$ python3 -q
>>> import numpy as np
>>> np.set_printoptions(precision=2, suppress=True, linewidth=100)
>>> A = np.load("sample19.npy")
>>> A
array([[-3, -2, -1,  0,  1],
       [ 2,  3,  4,  5,  6],
       [ 7,  8,  9, 10, 11],
       [12, 13, 14, 15, 16]])
>>> U, s, Vt = np.linalg.svd(A)
>>> np.argmax(s[:-1] / (s[1:] + 1e-6)) + 1
np.int64(2)
>>> s.round(2) + 0
array([38.64,  4.09,  0.  ,  0.  ])
>>> out = U[:, :2] @ np.diag(s[:2]) @ Vt[:2]
>>> round(np.linalg.norm(A - out, 2), 2), round(float(s[2]), 2)
(np.float64(0.0), 0.0)
>>> np.linalg.matrix_rank(A, rtol=0.05)
np.int64(2)
>>> np.linalg.matrix_rank(out)
np.int64(2)
>>> np.argsort(-np.linalg.norm(A, axis=0).round(6), kind="stable")[:3]
array([4, 3, 2])
>>> [round(float(x), 2) for x in np.linalg.svd(A, compute_uv=False)[:3]]
[38.64, 4.09, 0.0]
>>> np.linalg.cond(A) > 100
np.True_
>>> np.linalg.matrix_rank(A, rtol=0.1)
np.int64(2)
>>> out = np.array([[3, 3, 0],
...     [2, 3, 2],
...     [0, 2, 1],
...     [0, 0, 0],
...     [1, 3, 2],
...     [3, 2, 2],
...     [1, 2, 2],
...     [3, 0, 2],
...     [1, 3, 0]])
>>> M = out.T @ out
>>> M
array([[34, 29, 20],
       [29, 48, 22],
       [20, 22, 21]])
>>> vals, evecs = np.linalg.eigh(M)
>>> x0 = np.array([-3, 1, 0])
>>> evecs * np.maximum(vals, 0) @ evecs.T
array([[34., 29., 20.],
       [29., 48., 22.],
       [20., 22., 21.]])
>>> (np.sign(evecs[:, -1].round(6)) == np.sign(evecs[0, -1].round(6))).astype(int)
array([1, 1, 1])
>>> evecs * np.sqrt(vals) @ evecs.T
array([[5.06, 2.27, 1.8 ],
       [2.27, 6.3 , 1.77],
       [1.8 , 1.77, 3.83]])
>>> np.abs(M).sum(axis=1).max(), round(np.abs(vals).max(), 2)
(np.int64(99), np.float64(84.66))
>>> U, s, Vt = np.linalg.svd(M, full_matrices=False)
>>> np.round(U.T @ M @ Vt.T, 2) + 0
array([[84.66,  0.  ,  0.  ],
       [ 0.  , 11.92,  0.  ],
       [ 0.  ,  0.  ,  6.41]])
>>> np.abs(U[:, 0]).round(6).argmax()
np.int64(1)
>>> np.allclose(U * s @ Vt, M)
True
>>> np.cumsum(s ** 2) / np.sum(s ** 2)
array([0.98, 0.99, 1.  ])
>>> (s > 1e-8).sum()
np.int64(3)
>>> round(np.sqrt((s ** 2).sum()), 2), round(np.linalg.norm(M), 2)
(np.float64(85.74), np.float64(85.74))
>>> s / s[0]
array([1.  , 0.14, 0.08])
>>> f = np.array([4, 5, 2])
>>> np.cross(M[1, :3], M[0, :3])
array([ 322,  168, -791])
>>> K = np.loadtxt("test12.csv", delimiter=",")
>>> K
array([[ 0.5,  0.1, -0.6, -0.3, -0.6, -0.1],
       [ 0.2,  1.1,  1.4, -1.1, -1. , -0.2],
       [ 0.6,  0. , -0.8, -0.8,  2.1,  1.8],
       [-2.7, -0.8,  0.3,  0.1,  0. , -0.5],
       [-0.4,  1. ,  1.4,  0.4,  0.5,  1.1],
       [ 0.6, -0.7, -0.5,  0.8,  1.7,  1.5]])
>>> out = K / np.linalg.norm(K, axis=1, keepdims=True)
>>> cov = out @ out.T
>>> np.linalg.norm(out, axis=1)
array([1., 1., 1., 1., 1., 1.])
>>> np.round(np.degrees(np.arccos(np.clip(cov[2, 0], -1, 1))), 2)
np.float64(97.62)
>>> f = np.array([-3, 1, -1])
>>> np.cross(K[1, :3], K[4, :3])
array([ 0.14, -0.84,  0.64])
>>> np.correlate(K[1], K[4], "full")
array([ 0.22,  1.31,  2.17,  0.21,  0.65,  1.82, -1.08, -3.14, -0.84,  0.2 ,  0.08])
>>> f, r1 = A[0], A[1]
>>> f @ r1
np.int64(-10)
>>> pr = (f @ r1) / (f @ f) * f
>>> (r1 - pr) @ f
np.float64(0.0)
>>> np.outer(f, r1)
array([[ -6,  -9, -12, -15, -18],
       [ -4,  -6,  -8, -10, -12],
       [ -2,  -3,  -4,  -5,  -6],
       [  0,   0,   0,   0,   0],
       [  2,   3,   4,   5,   6]])
>>> np.linalg.matrix_rank(np.outer(f, r1))
np.int64(1)
>>> x0 = np.array([1, -1, -2, 0, -2, 1])
>>> y = K @ x0
>>> y
array([ 2.7, -1.9, -0.2, -3. , -4.1,  0.4])
>>> np.round(np.linalg.solve(K, y + K[:, 4]), 2) + 0
array([ 1., -1., -2.,  0., -1.,  1.])
>>> np.round(np.linalg.solve(K, -2 * y), 2) + 0
array([-2.,  2.,  4.,  0.,  4., -2.])
>>> np.round(np.linalg.solve(K.T, K[0]), 2) + 0
array([1., 0., 0., 0., 0., 0.])
>>> mat = np.load("a.npy")
>>> mat
array([[  7.91,   8.19,   0.08,  -7.99,   3.85,  -4.02,   8.06,   4.06],
       [  1.94,  25.96,   8.03,   6.  ,  -2.89, -20.91,  -6.14,  21.09],
       [  8.16,  13.97,   2.08,  -5.91,   3.01,  -9.09,   6.02,   9.03],
       [  6.1 ,   6.04,  -0.03,  -6.02,   2.96,  -3.03,   5.84,   3.  ],
       [ 12.94,  21.93,   2.97, -10.  ,   4.93, -14.06,   9.79,  14.13],
       [-20.12,  -2.07,   5.93,  25.92, -12.9 ,  -4.9 , -25.93,   4.99]])
>>> [round(float(x), 2) for x in np.linalg.svd(mat, compute_uv=False)[:3]]
[59.35, 49.5, 0.28]
>>> np.argsort(-np.linalg.norm(mat, axis=0).round(6), kind="stable")[:3]
array([1, 3, 6])
>>> U, s, Vt = np.linalg.svd(mat)
>>> np.argmax(s[:-1] / (s[1:] + 1e-6)) + 1
np.int64(2)
>>> out = U[:, :2] @ np.diag(s[:2]) @ Vt[:2]
>>> np.linalg.matrix_rank(out)
np.int64(2)
>>> np.round(np.abs(mat - out).max(), 2)
np.float64(0.13)
>>> round(np.linalg.norm(mat - out, 2), 2), round(float(s[2]), 2)
(np.float64(0.28), 0.28)
>>> np.linalg.matrix_rank(mat, rtol=0.05)
np.int64(2)
>>> O, _ = np.linalg.qr(np.array([[-0.1, -0.1, 0.3, -0.6],
...     [-0.6, -0.7, 0.3, -0.3],
...     [0.9, -0.2, 0.7, -1.0],
...     [-0.8, 0.3, 0.0, -0.5],
...     [-0.3, -2.0, 0.0, -0.4],
...     [1.8, -0.3, -1.8, 0.3],
...     [0.1, -1.3, 1.0, -0.7],
...     [1.4, 0.3, 0.6, -0.6],
...     [1.5, 0.1, -0.4, -1.8]]))
>>> F = O @ O.T
>>> F
array([[ 0.09,  0.06,  0.07,  0.14,  0.03, -0.13,  0.05, -0.01,  0.18],
       [ 0.06,  0.14, -0.01,  0.1 ,  0.23, -0.12,  0.12, -0.13,  0.02],
       [ 0.07, -0.01,  0.28, -0.08, -0.01, -0.09,  0.22,  0.3 ,  0.2 ],
       [ 0.14,  0.1 , -0.08,  0.38, -0.02, -0.22, -0.15, -0.25,  0.26],
       [ 0.03,  0.23, -0.01, -0.02,  0.65,  0.15,  0.33, -0.2 ,  0.01],
       [-0.13, -0.12, -0.09, -0.22,  0.15,  0.8 , -0.14, -0.01,  0.17],
       [ 0.05,  0.12,  0.22, -0.15,  0.33, -0.14,  0.43,  0.17, -0.04],
       [-0.01, -0.13,  0.3 , -0.25, -0.2 , -0.01,  0.17,  0.47,  0.08],
       [ 0.18,  0.02,  0.2 ,  0.26,  0.01,  0.17, -0.04,  0.08,  0.77]])
>>> O = M.astype(float).copy()
>>> for j in range(3):
...     O[:, j] -= O[:, :j] @ (O[:, :j].T @ O[:, j])
...     O[:, j] /= np.linalg.norm(O[:, j])
... 
>>> O
array([[ 0.69, -0.62, -0.37],
       [ 0.59,  0.78, -0.19],
       [ 0.41, -0.09,  0.91]])
>>> np.round(O.T @ M, 2) + 0
array([[48.96, 57.56, 35.5 ],
       [ 0.  , 17.78,  3.08],
       [ 0.  ,  0.  ,  7.44]])
